>>> import numpy as np
>>> np.set_printoptions(precision=2, suppress=True, linewidth=100, sign=" ")
>>> u = np.array([2, 0, 3, -3, -1, 3, 2])
>>> rng = np.random.default_rng(904)
>>> X = np.outer(rng.normal(size=46), u) + 0.05 * rng.normal(size=(46, 7))
>>> X.round(2) + 0
array([[-2.  ,  0.  , -3.11,  3.09,  1.  , -3.08, -2.06],
       [-0.06, -0.08, -0.07,  0.08,  0.1 , -0.07, -0.09],
       [-1.46,  0.  , -2.14,  2.03,  0.7 , -2.07, -1.4 ],
       [ 2.16, -0.05,  3.34, -3.42, -1.17,  3.32,  2.33],
       [-1.65, -0.03, -2.7 ,  2.56,  0.83, -2.57, -1.57],
       [-0.65,  0.06, -0.9 ,  0.94,  0.29, -1.05, -0.64],
       [-4.48,  0.05, -6.57,  6.6 ,  2.14, -6.66, -4.44],
       [ 1.82,  0.07,  2.78, -2.71, -0.91,  2.72,  1.84],
       [ 1.7 ,  0.06,  2.66, -2.66, -0.8 ,  2.65,  1.71],
       [-0.3 ,  0.03, -0.46,  0.43,  0.17, -0.44, -0.23],
       [-0.62, -0.03, -0.86,  0.82,  0.27, -0.81, -0.61],
       [-1.75, -0.02, -2.66,  2.67,  0.87, -2.62, -1.78],
       [ 2.73,  0.04,  4.09, -4.17, -1.39,  4.16,  2.76],
       [-4.44, -0.05, -6.55,  6.62,  2.2 , -6.61, -4.34],
       [ 1.9 ,  0.04,  2.83, -2.77, -0.91,  2.81,  1.87],
       [ 2.45,  0.02,  3.74, -3.79, -1.27,  3.81,  2.49],
       [ 3.32, -0.08,  4.98, -5.03, -1.73,  4.97,  3.36],
       [-0.88,  0.  , -1.31,  1.35,  0.51, -1.33, -0.91],
       [-0.22, -0.05, -0.34,  0.37,  0.17, -0.37, -0.22],
       [-1.55,  0.04, -2.39,  2.4 ,  0.8 , -2.33, -1.59],
       [-0.67, -0.09, -1.12,  1.06,  0.38, -1.04, -0.79],
       [-1.69, -0.1 , -2.53,  2.55,  0.81, -2.52, -1.74],
       [ 0.56, -0.04,  0.99, -1.01, -0.35,  0.96,  0.65],
       [-2.97, -0.05, -4.49,  4.45,  1.51, -4.41, -2.95],
       [ 0.43, -0.03,  0.71, -0.65, -0.24,  0.67,  0.45],
       [ 0.79, -0.07,  1.15, -1.18, -0.41,  1.19,  0.78],
       [-2.77,  0.01, -4.03,  4.21,  1.44, -4.03, -2.81],
       [ 0.08,  0.13,  0.1 , -0.09, -0.07,  0.17, -0.01],
       [-1.5 ,  0.02, -2.33,  2.35,  0.75, -2.46, -1.62],
       [-1.8 , -0.11, -2.73,  2.63,  0.92, -2.83, -1.87],
       [-0.07, -0.06, -0.07,  0.08,  0.04, -0.14, -0.11],
       [ 3.02, -0.02,  4.52, -4.43, -1.49,  4.47,  2.96],
       [-2.73,  0.02, -4.1 ,  4.08,  1.41, -4.05, -2.63],
       [ 1.6 , -0.06,  2.41, -2.26, -0.86,  2.36,  1.55],
       [-3.5 ,  0.07, -5.26,  5.18,  1.78, -5.21, -3.5 ],
       [-1.67,  0.07, -2.36,  2.27,  0.83, -2.28, -1.52],
       [ 1.28, -0.02,  2.02, -2.01, -0.57,  2.04,  1.43],
       [-1.16,  0.  , -1.83,  1.96,  0.54, -1.85, -1.35],
       [ 1.78, -0.02,  2.63, -2.7 , -0.95,  2.64,  1.82],
       [ 0.83, -0.02,  1.28, -1.23, -0.45,  1.35,  0.87],
       [ 0.18,  0.01,  0.32, -0.21, -0.11,  0.15,  0.15],
       [-2.48, -0.05, -3.66,  3.68,  1.25, -3.68, -2.48],
       [ 2.41,  0.  ,  3.6 , -3.46, -1.23,  3.59,  2.33],
       [-2.25, -0.05, -3.54,  3.49,  1.14, -3.52, -2.3 ],
       [-3.38,  0.09, -5.1 ,  5.11,  1.73, -5.14, -3.38],
       [ 3.48, -0.02,  5.16, -5.15, -1.79,  5.1 ,  3.51]])
>>> P = X @ np.linalg.solve(X.T @ X, X.T)
>>> np.diag(P)
array([ 0.07,  0.14,  0.1 ,  0.22,  0.38,  0.18,  0.34,  0.09,  0.18,  0.05,  0.1 ,  0.05,  0.1 ,
        0.28,  0.07,  0.13,  0.14,  0.07,  0.08,  0.06,  0.21,  0.13,  0.13,  0.1 ,  0.04,  0.05,
        0.28,  0.26,  0.2 ,  0.34,  0.08,  0.1 ,  0.14,  0.2 ,  0.14,  0.2 ,  0.24,  0.25,  0.08,
        0.12,  0.15,  0.08,  0.15,  0.13,  0.16,  0.17])
>>> np.round(np.linalg.eigvalsh(P), 2) + 0
array([ 0.,  0.,  0.,  0.,  0.,  0.,  0.,  0.,  0.,  0.,  0.,  0.,  0.,  0.,  0.,  0.,  0.,  0.,
        0.,  0.,  0.,  0.,  0.,  0.,  0.,  0.,  0.,  0.,  0.,  0.,  0.,  0.,  0.,  0.,  0.,  0.,
        0.,  0.,  0.,  1.,  1.,  1.,  1.,  1.,  1.,  1.])
